$ python -q
>>> import numpy as np
>>> import numpy.linalg as la
>>> np.set_printoptions(precision=2, suppress=True, linewidth=140)
>>> tidy = lambda a: np.round(a, 2) + 0
>>> A = np.load("a.npy")
>>> A
array([[ 1,  1, -1, -1,  1,  1, -1, -1],
       [ 1, -1, -1,  1,  1, -1, -1,  1],
       [ 1, -1, -1,  1, -1,  1,  1, -1]])
>>> x = np.array([-2, -1, 1, -4, 1, 3, -1, 3])
>>> print(A @ np.ones(8))
[0. 0. 0.]
>>> print(np.sign((A @ x).round(6)))
[ 1 -1 -1]
>>> A @ np.eye(8)[6]
array([-1., -1.,  1.])
>>> np.einsum("ij,j->i", A, x)
array([ 2, -4, -8])
>>> A @ x
array([ 2, -4, -8])
>>> A * x
array([[-2, -1, -1,  4,  1,  3,  1, -3],
       [-2,  1, -1, -4,  1, -3,  1,  3],
       [-2,  1, -1, -4, -1,  3, -1, -3]])
>>> w1 = np.array([[2, 1, 2, 2],
...     [1, 0, 1, 3],
...     [2, 0, -1, -3],
...     [-3, -2, 3, -2],
...     [-1, 3, 0, -3],
...     [2, -3, 0, -3],
...     [3, 0, -2, -2],
...     [0, 0, -1, -1]])
>>> coef = np.array([9, -7, 4, -8])
>>> hid = np.maximum(A @ w1 + coef, 0)
>>> la.matrix_rank(hid)
np.int64(2)
>>> Z = np.array([[1, 2], [0, 0], [1, 1], [0, 2]])
>>> (hid @ Z).round(6).argmax(axis=1)
array([1, 0, 1])
>>> w1 @ Z
array([[ 4, 10],
       [ 2,  9],
       [ 1, -3],
       [ 0, -7],
       [-1, -8],
       [ 2, -2],
       [ 1,  0],
       [-1, -3]])
>>> out = A[0, 0] * A[1:] - np.outer(A[1:, 0], A[0])
>>> out
array([[ 0, -2,  0,  2,  0, -2,  0,  2],
       [ 0, -2,  0,  2, -2,  0,  2,  0]])
>>> A[:, 0] / A[0, 0]
array([1., 1., 1.])
>>> W0 = np.diag(10 * np.array([-3, -3, -3, -3])) + np.array([[5, 6, -4, -2], [4, 7, -6, 4], [9, 0, -5, 6], [5, -4, -8, -7]])
>>> W0
array([[-25,   6,  -4,  -2],
       [  4, -23,  -6,   4],
       [  9,   0, -35,   6],
       [  5,  -4,  -8, -37]])
>>> tidy(la.norm(W0, 1)), tidy(la.norm(W0, np.inf))
(np.float64(53.0), np.float64(54.0))
>>> print(tidy(la.norm(W0[3] - W0[2])))
51.09
>>> la.norm(W0, axis=1).argmax()
np.int64(3)
>>> tidy(la.norm(W0, 2))
np.float64(39.71)
>>> def softmax(z):
...     e = np.exp(z - z.max(axis=-1, keepdims=True))
...     return e / e.sum(axis=-1, keepdims=True)
... 
>>> print(tidy(softmax(W0[0])))
[0. 1. 0. 0.]
>>> print(tidy(softmax(W0).sum(axis=1)))
[1. 1. 1. 1.]
>>> tidy(softmax(10 * W0[0]))
array([0., 1., 0., 0.])
>>> S = W0 @ W0.T / np.sqrt(4)
>>> softmax(S).round(6).argmax(axis=1)
array([0, 1, 2, 3])
